In [1]: import numpy as np

In [2]: np.set_printoptions(precision=3, suppress=True, linewidth=140, sign=" ")

In [3]: def rnd(a):
   ...:     return np.round(a, 3) + 0
   ...: 

In [4]: F = np.loadtxt("w.csv", delimiter=",")

In [5]: F
Out[5]: 
array([[-2.319,  0.561,  6.033],
       [ 4.863,  2.516, -5.392],
       [ 2.824, -0.032, -2.383],
       [ 3.471,  0.896, -2.844],
       [ 1.726, -3.259,  3.709],
       [ 1.538, -2.678,  0.494],
       [-3.49 ,  2.022, -0.659],
       [-1.261, -1.511, -5.712],
       [-3.267, -3.858,  0.66 ],
       [-0.016,  4.109,  2.23 ],
       [-0.236,  0.483, -6.198],
       [ 2.653,  1.066,  7.784],
       [-0.507, -1.92 , -4.6  ],
       [ 1.14 ,  3.077,  0.734],
       [-0.466, -4.54 , -0.787],
       [-2.402, -2.376,  1.898],
       [ 0.77 ,  5.013, -1.225],
       [ 1.929,  4.703,  5.324],
       [ 1.851, -1.21 , -0.657],
       [ 1.227,  0.314, -3.37 ]])

In [6]: z = F[:, 1] > np.median(F[:, 1])

In [7]: r0 = F[z].mean(axis=0) - F[~z].mean(axis=0)

In [8]: (((F - F.mean(axis=0)) @ r0 > 0) == z).mean()
Out[8]: np.float64(0.95)

In [9]: z.astype(int)
Out[9]: array([ 1,  1,  0,  1,  0,  0,  1,  0,  0,  1,  1,  1,  0,  1,  0,  0,  1,  1,  0,  0])

In [10]: np.argsort(-np.abs(r0).round(6), kind="stable")
Out[10]: array([ 1,  2,  0])

In [11]: rnd(r0)
Out[11]: array([ 0.75 ,  4.552,  1.654])

In [12]: rng = np.random.default_rng(149)

In [13]: M2 = F + rng.integers(-2, 3, (20, 2)) @ rng.integers(-2, 3, (2, 3))

In [14]: rnd(M2)
Out[14]: 
array([[  0.681,  -4.439,   9.033],
       [  3.863,   2.516,  -6.392],
       [  2.824,  -1.032,  -2.383],
       [  0.471,   4.896,  -5.844],
       [  1.726,  -3.259,   3.709],
       [  3.538,  -6.678,   2.494],
       [ -1.49 ,   0.022,   1.341],
       [ -5.261,   4.489,  -9.712],
       [ -6.267,   0.142,  -2.34 ],
       [ -0.016,   4.109,   2.23 ],
       [ -4.236,   6.483, -10.198],
       [  3.653,  -1.934,   8.784],
       [ -3.507,   3.08 ,  -7.6  ],
       [ -1.86 ,   7.077,  -2.266],
       [ -0.466,  -6.54 ,  -0.787],
       [  0.598,  -6.376,   4.898],
       [ -3.23 ,  11.013,  -5.225],
       [  1.929,   6.703,   5.324],
       [  3.851,  -3.21 ,   1.343],
       [  3.227,  -3.686,  -1.37 ]])

In [15]: rnd(np.linalg.svd(M2 - F, compute_uv=False))
Out[15]: array([ 22.608,   2.981,   0.   ])
